$ ipython --no-banner

In [1]: import numpy as np

In [2]: import numpy.linalg as la

In [3]: np.set_printoptions(precision=3, suppress=True, linewidth=200, sign=" ")

In [4]: rnd = lambda a: np.round(a, 3) + 0

In [5]: other = np.array([[5, -6, 5, 2, 7, -6],
   ...:     [4, 7, 5, 5, -2, 2],
   ...:     [7, -8, 1, -1, 9, -8],
   ...:     [2, 9, -6, 2, -3, 9]])

In [6]: arr = other.T @ other

In [7]: arr
Out[7]: 
array([[  94,  -40,   40,   27,   84,  -60],
       [ -40,  230,  -57,   49, -155,  195],
       [  40,  -57,   87,   22,   52,  -82],
       [  27,   49,   22,   34,  -11,   24],
       [  84, -155,   52,  -11,  143, -145],
       [ -60,  195,  -82,   24, -145,  185]])

In [8]: evals, V = la.eigh(arr)

In [9]: evals.sum(), np.trace(arr)
Out[9]: (np.float64(773.0), np.int64(773))

In [10]: rnd(V @ np.diag(evals) @ V.T)
Out[10]: 
array([[  94.,  -40.,   40.,   27.,   84.,  -60.],
       [ -40.,  230.,  -57.,   49., -155.,  195.],
       [  40.,  -57.,   87.,   22.,   52.,  -82.],
       [  27.,   49.,   22.,   34.,  -11.,   24.],
       [  84., -155.,   52.,  -11.,  143., -145.],
       [ -60.,  195.,  -82.,   24., -145.,  185.]])

In [11]: rnd(evals)
Out[11]: array([   0.   ,    0.   ,    3.024,   63.607,  130.206,  576.164])

In [12]: np.unique(evals.round(6) + 0, return_counts=True)[1]
Out[12]: array([ 2,  1,  1,  1,  1])

In [13]: np.abs(V[:, -1]).round(6).argmax()
Out[13]: np.int64(1)

In [14]: left, sig, Vh = la.svd(arr)

In [15]: np.argmax(sig[:-1] / (sig[1:] + 1e-6)) + 1
Out[15]: np.int64(4)

In [16]: rnd(sig)
Out[16]: array([ 576.164,  130.206,   63.607,    3.024,    0.   ,    0.   ])

In [17]: other = left[:, :4] @ np.diag(sig[:4]) @ Vh[:4]

In [18]: la.matrix_rank(other)
Out[18]: np.int64(4)

In [19]: rnd(np.abs(arr - other).max())
Out[19]: np.float64(0.0)

In [20]: la.matrix_rank(arr, rtol=0.05)
Out[20]: np.int64(3)

In [21]: F = np.array([[2, 0, 10],
    ...:     [1, -3, 5],
    ...:     [-3, 2, -15],
    ...:     [2, 3, 10],
    ...:     [1, -3, 5],
    ...:     [0, 3, 0],
    ...:     [0, 0, 0]])

In [22]: # row 4 repeats row 1

In [23]: r = la.matrix_rank(F)

In [24]: r
Out[24]: np.int64(2)

In [25]: N = la.svd(F)[2][r:].T

In [26]: [int(la.matrix_rank(np.delete(F, i, axis=0))) for i in range(7)]
Out[26]: [2, 2, 2, 2, 2, 2, 2]

In [27]: rnd(N @ N.T)
Out[27]: 
array([[ 0.962,  0.   , -0.192],
       [ 0.   ,  0.   ,  0.   ],
       [-0.192,  0.   ,  0.038]])

In [28]: [int(la.matrix_rank(F[:, :j + 1])) for j in range(3)]
Out[28]: [1, 2, 2]

In [29]: np.allclose(F @ N, 0)
Out[29]: True

In [30]: rnd(N[:, 0] / N[np.abs(N[:, 0]).round(6).argmax(), 0])
Out[30]: array([ 1. ,  0. , -0.2])

In [31]: left, sig, Vh = la.svd(F)

In [32]: np.argmax(sig[:-1] / (sig[1:] + 1e-6)) + 1
Out[32]: np.int64(2)

In [33]: other = left[:, :2] @ np.diag(sig[:2]) @ Vh[:2]

In [34]: rnd(la.norm(F - other) / la.norm(F))
Out[34]: np.float64(0.0)

In [35]: la.matrix_rank(other)
Out[35]: np.int64(2)

In [36]: rnd(la.norm(arr, 2) / la.norm(arr))
Out[36]: np.float64(0.97)

In [37]: [round(float(x), 3) for x in la.svd(arr, compute_uv=False)[:3]]
Out[37]: [576.164, 130.206, 63.607]

In [38]: data = np.array([[0, 0, 0, 0, 0],
    ...:     [0, 0, 0, 0, -2],
    ...:     [0, 0, 0, 2, 0],
    ...:     [0, 0, -2, 0, 0],
    ...:     [0, 2, 0, 0, 0]])

In [39]: # skew, so no eigenvalue has a real part

In [40]: def softmax(z):
    ...:     e = np.exp(z - z.max(axis=-1, keepdims=True))
    ...:     return e / e.sum(axis=-1, keepdims=True)
    ...: 

In [41]: rnd(softmax(10 * data[3]))
Out[41]: array([ 0.25,  0.25,  0.  ,  0.25,  0.25])

In [42]: rnd(softmax(data[3]))
Out[42]: array([ 0.242,  0.242,  0.033,  0.242,  0.242])

In [43]: att = data @ data.T / np.sqrt(5)

In [44]: rnd(softmax(att))
Out[44]: 
array([[ 0.2  ,  0.2  ,  0.2  ,  0.2  ,  0.2  ],
       [ 0.1  ,  0.599,  0.1  ,  0.1  ,  0.1  ],
       [ 0.1  ,  0.1  ,  0.599,  0.1  ,  0.1  ],
       [ 0.1  ,  0.1  ,  0.1  ,  0.599,  0.1  ],
       [ 0.1  ,  0.1  ,  0.1  ,  0.1  ,  0.599]])

In [45]: x0 = np.array([1, 5, -3, 4, -4])

In [46]: x0 @ data @ x0
Out[46]: np.int64(0)

In [47]: q = la.solve(np.eye(5) - data, np.eye(5) + data)

In [48]: rnd(q @ q.T)
Out[48]: 
array([[ 1.,  0.,  0.,  0.,  0.],
       [ 0.,  1.,  0.,  0.,  0.],
       [ 0.,  0.,  1.,  0.,  0.],
       [ 0.,  0.,  0.,  1.,  0.],
       [ 0.,  0.,  0.,  0.,  1.]])
